$ python -q
>>> import numpy as np
>>> np.set_printoptions(suppress=True, linewidth=120)
>>> rd = lambda a: np.round(a, 1) + 0
>>> J = np.load("block19.npy")
>>> print(rd(J))
[[-1.3  0.2  2.4 -0.7 -1. ]
 [ 1.5 -1.  -1.5  1.7  0.8]
 [-1.3  1.5 -0.1 -2.2 -0.2]
 [ 0.2  1.  -2.5 -1.1  0.9]
 [-1.  -0.2  2.6 -0.2 -1.1]
 [-1.5  1.1  1.1 -1.9 -0.7]
 [ 0.  -1.1  2.3  1.3 -0.8]
 [ 1.5 -1.  -1.5  1.7  0.8]
 [-1.5  0.7  1.9 -1.4 -0.9]
 [-0.5  1.4 -1.8 -1.8  0.5]
 [-0.9 -0.3  2.7  0.1 -1.1]
 [-0.8 -0.3  2.7  0.1 -1.1]
 [-0.1  1.2 -2.2 -1.4  0.7]
 [ 0.7 -1.5  1.6  2.  -0.4]
 [-1.3  0.3  2.3 -0.9 -1. ]
 [ 1.1 -1.5  0.6  2.2  0. ]
 [ 1.5 -1.3 -0.7  2.1  0.5]
 [ 1.1 -1.5  0.7  2.2  0. ]
 [-0.2  1.3 -2.1 -1.6  0.7]
 [ 0.8 -1.5  1.4  2.1 -0.3]
 [ 1.5 -1.1 -1.2  1.9  0.7]
 [-1.5  1.1  1.1 -1.9 -0.7]
 [-1.4  1.4  0.2 -2.2 -0.3]]
>>> dist = np.linalg.norm(J[:, None] - J[None], axis=-1)
>>> print(rd(np.linalg.norm(J - J.mean(axis=0), axis=1)))
[2.5 3.3 3.  3.4 2.5 2.8 2.6 3.3 2.6 3.3 2.5 2.5 3.4 2.8 2.5 3.  3.2 3.  3.4 2.8 3.3 2.8 2.9]
>>> print(np.flatnonzero(dist[2] < dist.mean() / 2))
[ 2  5 21 22]
>>> print((dist + 1e9 * np.eye(23)).round(6).argmin(axis=1))
[14  7 22 12 10 21 13  1 14 18 11 10 18 19  0 17 20 15 12 13  1  5  2]
>>> print(rd(np.linalg.norm(J, axis=1)))
[3. 3. 3. 3. 3. 3. 3. 3. 3. 3. 3. 3. 3. 3. 3. 3. 3. 3. 3. 3. 3. 3. 3.]
>>> print(dist[2].round(6).argsort(kind="stable")[:4])
[ 2 22  5 21]
>>> print(rd(dist[2]))
[3.3 5.7 0.  3.2 4.  1.5 5.3 5.7 2.5 2.  4.2 4.2 2.7 5.8 3.2 6.  5.9 6.  2.5 5.8 5.8 1.5 0.4]
>>> print(dist.shape)
(23, 23)
>>> Q, _ = np.linalg.qr(np.array([[0.8, 0.1, 0.5, -0.5, 0.4, 0.9, -0.1],
...     [-0.2, -1.7, 1.3, 0.6, 0.3, 0.7, 1.0],
...     [-0.7, 0.3, -0.5, 0.7, -1.4, -1.3, 0.5],
...     [-0.6, -0.1, 2.9, -1.2, -0.6, -0.4, 1.1],
...     [0.3, -0.9, 0.0, -0.9, 0.8, -1.3, 0.4],
...     [0.5, 1.0, 0.1, -0.8, -0.2, 1.3, 2.0],
...     [0.4, 0.4, -0.4, 0.1, 0.1, 0.1, 0.5]]))
>>> M = -1 * Q
>>> print(rd(M))
[[ 0.6  0.1 -0.3  0.2  0.4 -0.3  0.5]
 [-0.1  0.7 -0.1  0.5  0.2  0.3 -0.2]
 [-0.5 -0.2  0.2  0.1  0.8 -0.1  0. ]
 [-0.4  0.  -0.9 -0.2  0.  -0.2 -0.1]
 [ 0.2  0.5  0.1 -0.8  0.3 -0.1 -0.1]
 [ 0.4 -0.4 -0.3 -0.1  0.3  0.7 -0.3]
 [ 0.3 -0.1  0.   0.2  0.1 -0.6 -0.7]]
>>> # orthonormal columns
>>> def softmax(z):
...     e = np.exp(z - z.max(axis=-1, keepdims=True))
...     return e / e.sum(axis=-1, keepdims=True)
... 
>>> print(rd(softmax(10 * M[6])))
[0.5 0.  0.  0.4 0.1 0.  0. ]
>>> print(rd(softmax(M[6] + -3)))
[0.2 0.1 0.2 0.2 0.2 0.1 0.1]
>>> print(softmax(M).sum(axis=1))
[1. 1. 1. 1. 1. 1. 1.]
>>> scores = M @ M.T / np.sqrt(7)
>>> print(rd(softmax(scores + np.triu(np.full(scores.shape, -np.inf), 1))))
[[1.  0.  0.  0.  0.  0.  0. ]
 [0.4 0.6 0.  0.  0.  0.  0. ]
 [0.3 0.3 0.4 0.  0.  0.  0. ]
 [0.2 0.2 0.2 0.3 0.  0.  0. ]
 [0.2 0.2 0.2 0.2 0.3 0.  0. ]
 [0.2 0.2 0.2 0.2 0.2 0.2 0. ]
 [0.1 0.1 0.1 0.1 0.1 0.1 0.2]]
>>> print(softmax(scores).round(6).argmax(axis=1))
[0 1 2 3 4 5 6]
>>> print(rd(softmax(scores)[6] @ M))
[ 0.1  0.1 -0.2  0.   0.3 -0.1 -0.2]
>>> x0 = np.array([0, 2, 0, 3, 0, 2, 2])
>>> print(rd(M.T @ (M @ x0)))
[0. 2. 0. 3. 0. 2. 2.]
>>> print(rd(np.abs(np.linalg.eigvals(M))))
[1. 1. 1. 1. 1. 1. 1.]
>>> print([p for p in range(1, 25) if np.allclose(np.linalg.matrix_power(M, p), np.eye(7))])
[]
>>> B = np.array([[-1, 0, 2],
...     [-2, -2, 0],
...     [-1, 2, 3],
...     [-2, -1, 2],
...     [-2, 3, -2],
...     [-3, -3, 1],
...     [-3, 3, -1]])
>>> print(rd(np.einsum("ik,kj->ij", M, B)))
[[-2.4  2.6 -0.9]
 [-2.8 -3.2  0.3]
 [-0.7  3.8 -1.9]
 [ 2.6 -1.1 -3.9]
 [ 0.5  0.9 -1.5]
 [-0.9 -1.6  0. ]
 [ 3.2 -0.4  1.1]]
>>> print(rd(np.einsum("ij->j", M)))
[ 0.4  0.5 -1.3 -0.1  2.  -0.3 -0.9]
>>> print(rd(np.einsum("ij,ij->i", M, M)))
[1. 1. 1. 1. 1. 1. 1.]
>>> print(rd(np.einsum("ik,kj->ji", M, B)))
[[-2.4 -2.8 -0.7  2.6  0.5 -0.9  3.2]
 [ 2.6 -3.2  3.8 -1.1  0.9 -1.6 -0.4]
 [-0.9  0.3 -1.9 -3.9 -1.5  0.   1.1]]
>>> print(rd(B.T @ M.T))
[[-2.4 -2.8 -0.7  2.6  0.5 -0.9  3.2]
 [ 2.6 -3.2  3.8 -1.1  0.9 -1.6 -0.4]
 [-0.9  0.3 -1.9 -3.9 -1.5  0.   1.1]]
